In [1]: import numpy as np

In [2]: import numpy.linalg as la

In [3]: np.set_printoptions(precision=3, suppress=True, linewidth=140, sign=" ")

In [4]: M2 = np.array([[-2, 2], [3, -3]])

In [5]: M = np.kron(np.eye(2, dtype=int), M2)

In [6]: print(M)
[[-2  2  0  0]
 [ 3 -3  0  0]
 [ 0  0 -2  2]
 [ 0  0  3 -3]]

In [7]: # 2 groups of indices that never mix

In [8]: print(np.abs(np.diag(la.qr(M)[1])) > 1e-9)
[ True False  True False]

In [9]: print(M @ la.pinv(M) @ M)
[[-2.  2.  0.  0.]
 [ 3. -3.  0.  0.]
 [ 0.  0. -2.  2.]
 [ 0.  0.  3. -3.]]

In [10]: print(la.lstsq(M[:-1].T, M[-1])[2])
2

In [11]: print(np.round(la.svd(M, compute_uv=False), 3) + 0)
[ 5.099  5.099  0.     0.   ]

In [12]: print(M.sum(axis=0))
[ 1 -1  1 -1]

In [13]: print(np.diff(M, axis=0))
[[ 5 -5  0  0]
 [-3  3 -2  2]
 [ 0  0  5 -5]]

In [14]: la.rank(M)
Traceback (most recent call last):
  Cell In[14], line 1
    la.rank(M)
AttributeError: module 'numpy.linalg' has no attribute 'rank'


In [15]: print(la.matrix_rank(M))
2

In [16]: print(M.shape)
(4, 4)

In [17]: np.zeros(4, 4)
Traceback (most recent call last):
  Cell In[17], line 1
    np.zeros(4, 4)
TypeError: Cannot interpret '4' as a data type


In [18]: print(np.unravel_index(np.abs(M).argmax(), M.shape))
(np.int64(1), np.int64(0))

In [19]: print(np.count_nonzero(M))
8

In [20]: f, r1 = M[1], M[0]

In [21]: print(f @ r1)
-12

In [22]: p = (f @ r1) / (f @ f) * f

In [23]: print(round(float(la.norm(f + r1) ** 2 + la.norm(f - r1) ** 2), 3))
52.0

In [24]: print(la.matrix_rank(np.outer(f, r1)))
1

In [25]: print((r1 - p) @ f)
0.0

In [26]: left, s, Vh = la.svd(M)

In [27]: print(np.argmax(s[:-1] / (s[1:] + 1e-6)) + 1)
2

In [28]: print(s.round(3) + 0)
[ 5.099  5.099  0.     0.   ]

In [29]: M2 = left[:, :2] @ np.diag(s[:2]) @ Vh[:2]

In [30]: print(la.matrix_rank(M2))
2

In [31]: mat = 0.7 ** np.abs(np.subtract.outer(np.arange(10), np.arange(10)))

In [32]: print(mat)
[[ 1.     0.7    0.49   0.343  0.24   0.168  0.118  0.082  0.058  0.04 ]
 [ 0.7    1.     0.7    0.49   0.343  0.24   0.168  0.118  0.082  0.058]
 [ 0.49   0.7    1.     0.7    0.49   0.343  0.24   0.168  0.118  0.082]
 [ 0.343  0.49   0.7    1.     0.7    0.49   0.343  0.24   0.168  0.118]
 [ 0.24   0.343  0.49   0.7    1.     0.7    0.49   0.343  0.24   0.168]
 [ 0.168  0.24   0.343  0.49   0.7    1.     0.7    0.49   0.343  0.24 ]
 [ 0.118  0.168  0.24   0.343  0.49   0.7    1.     0.7    0.49   0.343]
 [ 0.082  0.118  0.168  0.24   0.343  0.49   0.7    1.     0.7    0.49 ]
 [ 0.058  0.082  0.118  0.168  0.24   0.343  0.49   0.7    1.     0.7  ]
 [ 0.04   0.058  0.082  0.118  0.168  0.24   0.343  0.49   0.7    1.   ]]

In [33]: # symmetric, so the eigenvalues are real

In [34]: left, s, Vh = la.svd(M)

In [35]: evecs = Vh[:(s > 1e-8).sum()]

In [36]: rng = np.random.default_rng(3013)

In [37]: vec = M[3] + 4 * M[2] + rng.integers(2) * np.eye(4)[1]

In [38]: print(vec)
[ 0.  1. -5.  5.]

In [39]: print(np.diag(evecs.T @ evecs))
[ 0.5  0.5  0.5  0.5]

In [40]: print(la.matrix_rank(np.vstack([M, vec])))
3
